>>> import numpy as np
>>> from numpy import linalg as LA
>>> np.set_printoptions(precision=1, suppress=True, linewidth=140)
>>> def tidy(a):
...     return np.round(a, 1) + 0
... 
>>> F = np.load("arr.npy")
>>> F
array([[ 0.6,  7.7,  0. ],
       [ 0.3,  6.8,  0. ],
       [ 0.1,  6.4,  0. ],
       [ 2.1, 12.4,  0. ],
       [ 0.5,  7.4,  0. ],
       [ 1.6, 10.8,  0. ],
       [-0.6,  4.2,  0. ],
       [ 1. ,  9.1,  0. ],
       [ 0.9,  8.7,  0. ],
       [ 1.4, 10.2,  0. ],
       [ 0.2,  6.6,  0. ],
       [-1. ,  3.1,  0. ],
       [-0.7,  4. ,  0. ],
       [ 0.7,  8.1,  0. ],
       [-1.7,  0.8,  0. ],
       [ 0.8,  8.3,  0. ],
       [-0.3,  5.2,  0. ],
       [ 0.8,  8.4,  0. ],
       [ 0.2,  6.7,  0. ],
       [ 0.9,  8.8,  0. ],
       [-2.1, -0.3,  0. ]])
>>> left, sig, vt = LA.svd(F)
>>> evecs = vt[:(sig > 1e-8).sum()]
>>> rng = np.random.default_rng(518)
>>> vec = F[12] + -1 * F[20] + rng.integers(2) * np.eye(3)[0]
>>> tidy(vec)
array([1.4, 4.3, 0. ])
>>> tidy(evecs.T @ evecs)
array([[1., 0., 0.],
       [0., 1., 0.],
       [0., 0., 0.]])
>>> LA.matrix_rank(np.vstack([F, vec]))
np.int64(2)
>>> tidy(LA.norm(vec - evecs.T @ evecs @ vec))
np.float64(0.0)
>>> W0 = np.loadtxt("w.csv", delimiter=",")
>>> W0
array([[-1.8,  0.6,  1.1],
       [-3.7,  1.2,  2.7],
       [-2.1,  0.7, -0.6],
       [ 2.7, -0.8,  0.5],
       [-1.3,  0.6, -0.3],
       [-0.1,  0.2, -1.9],
       [ 3.5, -1.3, -0.5],
       [ 2.2, -0.7, -0.8],
       [-2.9,  0.9,  1.4],
       [-1.5,  0.5, -0.4],
       [-0.1,  0.2, -0.3],
       [ 2.2, -0.7,  0.5],
       [ 1.2, -0.4,  0.3],
       [-1.9,  0.5, -0.7],
       [ 8.2, -2.7, -0.5],
       [-3.9,  1.1, -0.4],
       [-1.8,  0.6, -1. ],
       [ 4. , -1.3, -1.2],
       [ 1.5, -0.5, -0.1],
       [ 1.5, -0.5, -1.7],
       [-3.7,  1.2, -0.3],
       [-3.1,  0.9,  2.6],
       [-1.8,  0.6,  0.6],
       [ 4.6, -1.5, -1.2],
       [ 1.4, -0.5, -0.9]])
>>> vec = np.array([-3, 2, 2])
>>> target = W0 @ vec
>>> tidy(LA.solve(W0.T @ W0, W0.T @ target))
array([-3.,  2.,  2.])
>>> tidy(LA.lstsq(W0, target)[0])
array([-3.,  2.,  2.])
>>> target = target + 0.1 * rng.normal(size=25)
>>> tidy(target)
array([  8.9,  18.9,   6.4,  -8.8,   4.5,  -3.1, -14.1,  -9.5,  13.2,   4.7,  -0.1,  -7.1,  -3.9,   5.3, -31. ,  13.2,   4.6, -17.1,  -5.8,
        -8.9,  12.9,  16.3,   7.8, -19.3,  -6.9])
>>> coef, *_ = LA.lstsq(W0, target)
>>> coef.round()
array([-3.,  2.,  2.])
>>> tidy(W0.T @ (target - W0 @ coef))
array([0., 0., 0.])
>>> [round(float(LA.norm(LA.solve(W0.T @ W0 + lam * np.eye(3), W0.T @ target))), 2) for lam in (0, 1, 10, 100)]
[4.07, 3.97, 3.75, 2.71]
>>> q, evecs = LA.qr(W0[:, :2])[0], LA.qr(W0[:, 2:])[0]
>>> sig = LA.svd(q.T @ evecs, compute_uv=False)
>>> tidy(sig)
array([0.5])
>>> tidy(np.degrees(np.arccos(sig.clip(0, 1))))
array([62.9])
>>> (sig > 0.9).sum()
np.int64(0)
>>> cen = (W0 - W0.mean(axis=0)) / W0.std(axis=0)
>>> np.argwhere(np.abs(cen) > 2)
array([[ 1,  2],
       [14,  0],
       [14,  1],
       [21,  2]])
>>> coef = LA.lstsq(np.delete(cen, 2, axis=1), cen[:, 2])[0]
>>> tidy(coef)
array([-2.3, -1.9])
>>> round(np.log10(LA.cond(W0)))
2
>>> LA.cond(W0) > 100
np.False_
>>> dist = LA.norm(W0[:, None] - W0[None], axis=-1)
>>> dist[8].round(6).argsort(kind="stable")[:4]
array([ 8,  0, 21, 22])
>>> np.flatnonzero(dist[8] < dist.mean() / 2)
array([ 0,  1,  8, 20, 21, 22])
>>> tidy(LA.norm(W0 - W0.mean(axis=0), axis=1))
array([2.4, 4.9, 2.4, 2.7, 1.6, 1.8, 3.6, 2.3, 3.5, 1.7, 0.4, 2.3, 1.2, 2.2, 8.5, 4.2, 2.2, 4.2, 1.4, 2.1, 4. , 4.3, 2.2, 4.8, 1.6])
>>> dist.mean(axis=1).argmax()
np.int64(14)
>>> q, _ = LA.qr(np.array([[-0.1], [-0.6], [0.7], [-0.3]]))
>>> J = q @ q.T
>>> tidy(J)
array([[ 0. ,  0.1, -0.1,  0. ],
       [ 0.1,  0.4, -0.4,  0.2],
       [-0.1, -0.4,  0.5, -0.2],
       [ 0. ,  0.2, -0.2,  0.1]])
>>> th = np.radians(180)
>>> r_ = np.eye(4)
>>> r_[2, 2] = r_[3, 3] = np.cos(th)
>>> r_[2, 3], r_[3, 2] = -np.sin(th), np.sin(th)
>>> tidy(r_)
array([[ 1.,  0.,  0.,  0.],
       [ 0.,  1.,  0.,  0.],
       [ 0.,  0., -1.,  0.],
       [ 0.,  0.,  0., -1.]])
>>> A2 = J @ r_.T
>>> tidy(LA.det(r_)), np.trace(r_)
(np.float64(1.0), np.float64(0.0))
>>> vec = np.array([1, 1, 1, 3])
>>> h = np.maximum(J @ vec, 0)
>>> tidy(np.tanh(J @ vec))
array([ 0.1,  0.5, -0.6,  0.3])
>>> tidy(h)
array([0.1, 0.6, 0. , 0.3])
>>> np.flatnonzero(h > 1e-9)
array([0, 1, 3])
>>> tidy(np.maximum(J @ vec, 0) - np.maximum(-J @ vec, 0))
array([ 0.1,  0.6, -0.7,  0.3])
>>> tidy(J.T @ h)
array([ 0. ,  0.3, -0.3,  0.1])
>>> w, evecs = LA.eigh(J)
>>> vec = np.array([0, 8, 4, 8])
>>> tidy(vec @ J @ vec)
np.float64(20.4)
>>> (np.sign(evecs[:, -1].round(6)) == np.sign(evecs[0, -1].round(6))).astype(int)
array([1, 1, 0, 1])
>>> tidy(vec @ J @ vec / (vec @ vec)), tidy(w[0]), tidy(w[-1])
(np.float64(0.1), np.float64(0.0), np.float64(1.0))
>>> tidy(evecs * np.maximum(w, 0) @ evecs.T)
array([[ 0. ,  0.1, -0.1,  0. ],
       [ 0.1,  0.4, -0.4,  0.2],
       [-0.1, -0.4,  0.5, -0.2],
       [ 0. ,  0.2, -0.2,  0.1]])
>>> arr = np.load("run13.npy")
>>> arr
array([[0, 0, 1],
       [0, 1, 0],
       [1, 0, 0]])
>>> q = arr.astype(float).copy()
>>> for j in range(3):
...     q[:, j] -= q[:, :j] @ (q[:, :j].T @ q[:, j])
...     q[:, j] /= LA.norm(q[:, j])
... 
>>> q.T @ arr
array([[1., 0., 0.],
       [0., 1., 0.],
       [0., 0., 1.]])
>>> q.T @ q
array([[1., 0., 0.],
       [0., 1., 0.],
       [0., 0., 1.]])
>>> LA.matrix_power(arr, 2)
array([[1, 0, 0],
       [0, 1, 0],
       [0, 0, 1]])
>>> arr @ np.ones(3)
array([1., 1., 1.])
>>> p = np.eye(3)[2]
>>> for _ in range(4):
...     p = p @ arr
...     print(p.round(1))
... 
[1. 0. 0.]
[0. 0. 1.]
[1. 0. 0.]
[0. 0. 1.]
>>> vec = np.array([-2, -1, 2])
>>> target = arr @ vec
>>> coef, lr = np.zeros(3), 1 / LA.norm(arr, 2) ** 2
>>> for i in range(4):
...     coef -= lr * arr.T @ (arr @ coef - target)
...     if i % 1 == 0: print(i, round(LA.norm(arr @ coef - target), 1))
... 
0 0.0
1 0.0
2 0.0
3 0.0
>>> coef
array([-2., -1.,  2.])
>>> tidy(LA.cond(arr))
np.float64(1.0)
>>> w, evecs = LA.eigh(arr)
>>> tidy(LA.eigvalsh(arr + 3 * np.eye(3)))
array([2., 4., 4.])
>>> np.unique(w.round(6) + 0, return_counts=True)[1]
array([1, 2])
>>> K = np.array([[0, 0, 0, 1], [0, 2, 0, 0], [0, 0, 1, 0], [2, 0, 0, 0]])
>>> np.allclose(K @ K.T, K.T @ K)
False
>>> tidy(np.abs(LA.eigvals(K)).max())
np.float64(2.0)
>>> LA.matrix_power(K, 4)
array([[ 4,  0,  0,  0],
       [ 0, 16,  0,  0],
       [ 0,  0,  1,  0],
       [ 0,  0,  0,  4]])
>>> (K - K.T) / 2
array([[ 0. ,  0. ,  0. , -0.5],
       [ 0. ,  0. ,  0. ,  0. ],
       [ 0. ,  0. ,  0. ,  0. ],
       [ 0.5,  0. ,  0. ,  0. ]])
>>> A2 = LA.inv(K)
>>> A2
array([[0. , 0. , 0. , 0.5],
       [0. , 0.5, 0. , 0. ],
       [0. , 0. , 1. , 0. ],
       [1. , 0. , 0. , 0. ]])
>>> K @ A2
array([[1., 0., 0., 0.],
       [0., 1., 0., 0.],
       [0., 0., 1., 0.],
       [0., 0., 0., 1.]])
>>> tidy(LA.slogdet(K)[0])
np.float64(-1.0)
>>> (np.abs(A2) > 1e-9).astype(int)
array([[0, 0, 0, 1],
       [0, 1, 0, 0],
       [0, 0, 1, 0],
       [1, 0, 0, 0]])
